% ipython --no-banner

In [1]: import numpy as np

In [2]: np.set_printoptions(precision=4, suppress=True, linewidth=160)

In [3]: E = np.array([[4.0, 1.0, 1.0], [1.0, 4.0, 1.0], [1.0, 1.0, 4.0]])

In [4]: print((E - E.T) / 2)
[[0. 0. 0.]
 [0. 0. 0.]
 [0. 0. 0.]]

In [5]: print(np.allclose(E, E.T))
True

In [6]: print(round(float(np.linalg.det(E)), 4))
54.0

In [7]: print(np.round(np.abs(np.linalg.eigvals(E)).max(), 4))
6.0

In [8]: print(E @ E)
[[18.  9.  9.]
 [ 9. 18.  9.]
 [ 9.  9. 18.]]

In [9]: print(np.trace(E))
12.0

In [10]: print(np.sort(np.abs(np.linalg.eigvals(E))))
[3. 3. 6.]

In [11]: print((E + E.T) / 2)
[[4. 1. 1.]
 [1. 4. 1.]
 [1. 1. 4.]]

In [12]: print(np.linalg.matrix_power(E, 2))
[[18.  9.  9.]
 [ 9. 18.  9.]
 [ 9.  9. 18.]]

In [13]: m1 = np.load("x.npy")

In [14]: print(m1)
[[ 0.2976 -0.1786  0.2976  0.2976]
 [-0.1786  0.1071 -0.1786 -0.1786]
 [ 0.2976 -0.1786  0.2976  0.2976]
 [ 0.2976 -0.1786  0.2976  0.2976]]

In [15]: # symmetric, so the eigenvalues are real

In [16]: r = np.linalg.matrix_rank(m1)

In [17]: print(r)
1

In [18]: N = np.linalg.svd(m1)[2][r:].T

In [19]: print(np.allclose(m1 @ N, 0))
True

In [20]: print([int(np.linalg.matrix_rank(m1[:, :j + 1])) for j in range(4)])
[1, 1, 1, 1]

In [21]: print([int(np.linalg.matrix_rank(m1[:i])) for i in range(1, len(m1) + 1)])
[1, 1, 1, 1]

In [22]: print(np.argsort(-np.linalg.norm(m1, axis=0).round(6), kind="stable")[:3])
[0 2 3]

In [23]: ev, V = np.linalg.eigh(m1)

In [24]: print(np.unique(ev.round(6) + 0, return_counts=True)[1])
[3 1]

In [25]: print(np.abs(V[:, -1]).round(6).argmax())
0

In [26]: print(np.abs(V[:, -1]))
[0.5455 0.3273 0.5455 0.5455]

In [27]: print(np.round(np.linalg.eigvalsh(m1 @ m1), 4) + 0)
[0. 0. 0. 1.]
